$ ipython --no-banner

In [1]: import numpy as np

In [2]: np.set_printoptions(precision=2, suppress=True, linewidth=120, floatmode="fixed")

In [3]: arr = np.loadtxt("arr.csv", delimiter=",")

In [4]: arr
Out[4]: 
array([[4.00, 0.00, 0.00, 0.00, 0.00, 0.00, 0.00, 0.00, 0.00, 0.00, 0.00, 0.00],
       [0.00, 0.00, 0.00, 0.00, 0.00, 0.00, 0.00, 0.00, 0.00, 0.00, 0.00, 0.00],
       [0.00, 0.00, 2.00, 0.00, 0.00, 0.00, 0.00, 0.00, 0.00, 0.00, 0.00, 0.00],
       [0.00, 0.00, 0.00, 0.00, 0.00, 0.00, 0.00, 0.00, 0.00, 0.00, 0.00, 0.00],
       [0.00, 0.00, 0.00, 0.00, 7.00, 0.00, 0.00, 0.00, 0.00, 0.00, 0.00, 0.00],
       [0.00, 0.00, 0.00, 0.00, 0.00, 0.00, 0.00, 0.00, 0.00, 0.00, 0.00, 0.00],
       [0.00, 0.00, 0.00, 0.00, 0.00, 0.00, 8.00, 0.00, 0.00, 0.00, 0.00, 0.00],
       [0.00, 0.00, 0.00, 0.00, 0.00, 0.00, 0.00, 5.00, 0.00, 0.00, 0.00, 0.00],
       [0.00, 0.00, 0.00, 0.00, 0.00, 0.00, 0.00, 0.00, 0.00, 0.00, 0.00, 0.00],
       [0.00, 0.00, 0.00, 0.00, 0.00, 0.00, 0.00, 0.00, 0.00, 5.00, 0.00, 0.00],
       [0.00, 0.00, 0.00, 0.00, 0.00, 0.00, 0.00, 0.00, 0.00, 0.00, 2.00, 0.00],
       [0.00, 0.00, 0.00, 0.00, 0.00, 0.00, 0.00, 0.00, 0.00, 0.00, 0.00, 2.00]])

In [5]: rng = np.random.default_rng(5780)

In [6]: lab = rng.permutation(12)

In [7]: lab
Out[7]: array([ 5,  9,  3,  0,  4,  6, 10, 11,  7,  8,  1,  2])

In [8]: M2 = arr[lab][:, lab]

In [9]: np.allclose(M2, arr)
Out[9]: False

In [10]: M2
Out[10]: 
array([[0.00, 0.00, 0.00, 0.00, 0.00, 0.00, 0.00, 0.00, 0.00, 0.00, 0.00, 0.00],
       [0.00, 5.00, 0.00, 0.00, 0.00, 0.00, 0.00, 0.00, 0.00, 0.00, 0.00, 0.00],
       [0.00, 0.00, 0.00, 0.00, 0.00, 0.00, 0.00, 0.00, 0.00, 0.00, 0.00, 0.00],
       [0.00, 0.00, 0.00, 4.00, 0.00, 0.00, 0.00, 0.00, 0.00, 0.00, 0.00, 0.00],
       [0.00, 0.00, 0.00, 0.00, 7.00, 0.00, 0.00, 0.00, 0.00, 0.00, 0.00, 0.00],
       [0.00, 0.00, 0.00, 0.00, 0.00, 8.00, 0.00, 0.00, 0.00, 0.00, 0.00, 0.00],
       [0.00, 0.00, 0.00, 0.00, 0.00, 0.00, 2.00, 0.00, 0.00, 0.00, 0.00, 0.00],
       [0.00, 0.00, 0.00, 0.00, 0.00, 0.00, 0.00, 2.00, 0.00, 0.00, 0.00, 0.00],
       [0.00, 0.00, 0.00, 0.00, 0.00, 0.00, 0.00, 0.00, 5.00, 0.00, 0.00, 0.00],
       [0.00, 0.00, 0.00, 0.00, 0.00, 0.00, 0.00, 0.00, 0.00, 0.00, 0.00, 0.00],
       [0.00, 0.00, 0.00, 0.00, 0.00, 0.00, 0.00, 0.00, 0.00, 0.00, 0.00, 0.00],
       [0.00, 0.00, 0.00, 0.00, 0.00, 0.00, 0.00, 0.00, 0.00, 0.00, 0.00, 2.00]])

In [11]: np.sort(np.abs(np.linalg.eigvals(M2)))
Out[11]: array([0.00, 0.00, 0.00, 0.00, 2.00, 2.00, 2.00, 4.00, 5.00, 5.00, 7.00, 8.00])

In [12]: np.linalg.svd(arr, compute_uv=False)
Out[12]: array([8.00, 7.00, 5.00, 5.00, 4.00, 2.00, 2.00, 2.00, 0.00, 0.00, 0.00, 0.00])

In [13]: arr[:, 8] @ arr[:, 1]
Out[13]: np.float64(0.0)

In [14]: np.linalg.norm(arr, axis=0)
Out[14]: array([4.00, 0.00, 2.00, 0.00, 7.00, 0.00, 8.00, 5.00, 0.00, 5.00, 2.00, 2.00])
